$ python -q
>>> import numpy as np
>>> import numpy.linalg as la
>>> np.set_printoptions(precision=3, suppress=True, linewidth=140)
>>> def rnd(a):
...     return np.round(a, 3) + 0
... 
>>> rng = np.random.default_rng(23759)
>>> m1 = rng.normal(size=(35, 8)) + 10 * np.array([3, 1, 0, 5, 3, 0, 3, 5])
>>> rnd(m1)
array([[29.414, 10.002,  0.507, 50.893, 29.439, -0.66 , 31.35 , 50.407],
       [27.986,  9.832,  0.193, 50.02 , 30.984,  0.736, 30.861, 49.355],
       [27.98 , 10.939,  1.047, 50.894, 30.315,  1.887, 29.975, 48.283],
       [29.204, 10.131,  0.246, 50.623, 29.577,  1.659, 30.558, 49.734],
       [29.947, 10.208,  0.252, 49.842, 30.346, -0.769, 30.299, 49.628],
       [30.275, 10.413, -0.437, 50.381, 28.759, -0.648, 31.247, 49.323],
       [31.142,  9.715, -2.127, 50.483, 31.469,  0.344, 29.905, 49.159],
       [30.113,  9.471,  0.056, 52.224, 28.809, -0.743, 30.632, 50.208],
       [31.696, 10.245, -0.651, 48.623, 30.529,  0.119, 31.314, 50.484],
       [29.139,  9.778, -0.758, 51.489, 29.059, -0.737, 29.464, 48.735],
       [32.311,  9.61 ,  0.266, 51.582, 29.199,  1.175, 30.656, 49.777],
       [31.609, 10.707, -1.204, 50.502, 30.749, -1.105, 30.388, 50.505],
       [29.53 , 10.286, -0.331, 51.068, 29.704,  1.501, 30.592, 50.319],
       [30.738, 10.349, -0.981, 51.149, 31.064,  1.56 , 31.085, 51.678],
       [30.947, 10.38 , -0.205, 49.844, 29.51 ,  1.176, 28.609, 48.761],
       [29.845, 10.031,  0.949, 51.541, 28.078,  1.404, 30.233, 50.348],
       [28.83 ,  9.387, -0.416, 49.874, 29.352, -0.089, 30.899, 51.515],
       [29.782,  9.868,  1.688, 50.308, 28.58 , -0.556, 29.254, 50.752],
       [30.115, 10.185, -0.46 , 49.626, 30.919, -0.981, 29.449, 50.695],
       [28.19 , 11.1  ,  1.471, 49.082, 29.539, -1.638, 29.998, 50.064],
       [30.457, 10.875,  0.11 , 49.085, 29.792, -0.791, 28.421, 50.339],
       [30.925,  9.635, -0.596, 48.849, 31.358,  0.191, 29.632, 52.186],
       [29.058,  9.493,  0.475, 50.156, 31.892,  0.109, 31.696, 49.449],
       [29.218,  8.663,  0.448, 51.123, 30.155,  0.011, 29.621, 49.854],
       [30.626, 11.086,  0.049, 50.994, 29.375, -0.147, 30.396, 48.585],
       [31.352,  9.93 ,  0.299, 49.276, 30.831,  0.616, 29.066, 49.434],
       [29.981, 10.243, -0.507, 49.035, 29.754,  1.842, 28.386, 49.408],
       [28.652, 10.79 , -1.689, 49.34 , 29.324, -2.01 , 30.2  , 49.285],
       [29.036, 10.208,  0.705, 49.873, 31.37 ,  0.4  , 30.875, 49.804],
       [30.835,  9.093, -0.454, 49.59 , 29.221,  0.805, 29.611, 51.157],
       [28.628, 10.786, -0.85 , 52.544, 31.029,  0.205, 30.708, 49.872],
       [30.769, 11.349, -1.155, 50.479, 30.377,  1.075, 30.451, 49.845],
       [29.869,  9.27 , -0.039, 50.815, 31.337, -1.458, 30.51 , 51.07 ],
       [30.186,  9.752, -0.239, 50.509, 29.936,  0.533, 29.825, 50.1  ],
       [30.453,  9.594,  0.271, 50.571, 29.357, -1.096, 30.317, 49.314]])
>>> x = np.array([3, 1, 9, 0, 2, 4, 7, 6])
>>> y = m1 @ x
>>> rnd(la.pinv(m1) @ m1)
array([[1., 0., 0., 0., 0., 0., 0., 0.],
       [0., 1., 0., 0., 0., 0., 0., 0.],
       [0., 0., 1., 0., 0., 0., 0., 0.],
       [0., 0., 0., 1., 0., 0., 0., 0.],
       [0., 0., 0., 0., 1., 0., 0., 0.],
       [0., 0., 0., 0., 0., 1., 0., 0.],
       [0., 0., 0., 0., 0., 0., 1., 0.],
       [0., 0., 0., 0., 0., 0., 0., 1.]])
>>> rnd(la.solve(m1.T @ m1, m1.T @ y))
array([3., 1., 9., 0., 2., 4., 7., 6.])
>>> y = y + 0.1 * rng.normal(size=35)
>>> rnd(y)
array([680.934, 672.769, 672.051, 678.05 , 669.771, 666.857, 652.42 , 670.678, 683.066, 644.21 , 685.23 , 667.476, 677.433, 689.781,
       657.995, 683.566, 675.99 , 678.599, 664.604, 671.906, 660.745, 681.148, 683.916, 667.063, 665.824, 670.888, 657.716, 639.232,
       683.016, 673.273, 666.175, 670.578, 675.251, 669.33 , 665.777])
>>> beta, *_ = la.lstsq(m1, y)
>>> rnd(beta)
array([ 2.967,  1.044,  9.019, -0.016,  2.015,  4.015,  7.009,  6.012])
>>> rnd(la.norm(y - m1 @ beta))
np.float64(0.403)
>>> [round(float(la.norm(la.solve(m1.T @ m1 + lam * np.eye(8), m1.T @ y))), 2) for lam in (0, 1, 10, 100)]
[14.02, 13.52, 10.88, 7.85]
>>> rnd(m1.T @ (y - m1 @ beta))
array([0., 0., 0., 0., 0., 0., 0., 0.])
>>> Xs = m1 - m1.mean(axis=1)
Traceback (most recent call last):
  File "<python-input-18>", line 1, in <module>
    Xs = m1 - m1.mean(axis=1)
         ~~~^~~~~~~~~~~~~~~~~
ValueError: operands could not be broadcast together with shapes (35,8) (35,) 
>>> Xs = m1 - m1.mean(axis=0)
>>> Uu, sig, VT = la.svd(Xs, full_matrices=False)
>>> np.abs(Uu[:, 0]).argmax()
np.int64(21)
>>> rnd(sig ** 2 / (sig ** 2).sum())
array([0.228, 0.188, 0.16 , 0.146, 0.117, 0.062, 0.06 , 0.039])
>>> rnd(VT[0] * np.sign(VT[0, np.abs(VT[0]).argmax()]))
array([ 0.725, -0.043, -0.36 , -0.365,  0.293,  0.051, -0.149,  0.316])
>>> rnd((sig ** 2).sum() ** 2 / (sig ** 4).sum())
np.float64(6.373)
>>> (np.sign(Uu[:, 0]) == np.sign(Uu[0, 0])).astype(int)
array([1, 1, 1, 1, 1, 1, 0, 1, 0, 1, 0, 0, 1, 0, 0, 1, 1, 1, 0, 1, 0, 0, 1, 1, 1, 0, 0, 1, 1, 0, 1, 0, 0, 0, 1])
>>> rnd(sig)
array([7.136, 6.468, 5.969, 5.7  , 5.105, 3.721, 3.664, 2.946])
>>> rnd(Xs.mean(axis=0))
array([0., 0., 0., 0., 0., 0., 0., 0.])
>>> np.searchsorted(np.cumsum(sig ** 2) / (sig ** 2).sum(), 0.9) + 1
np.int64(6)
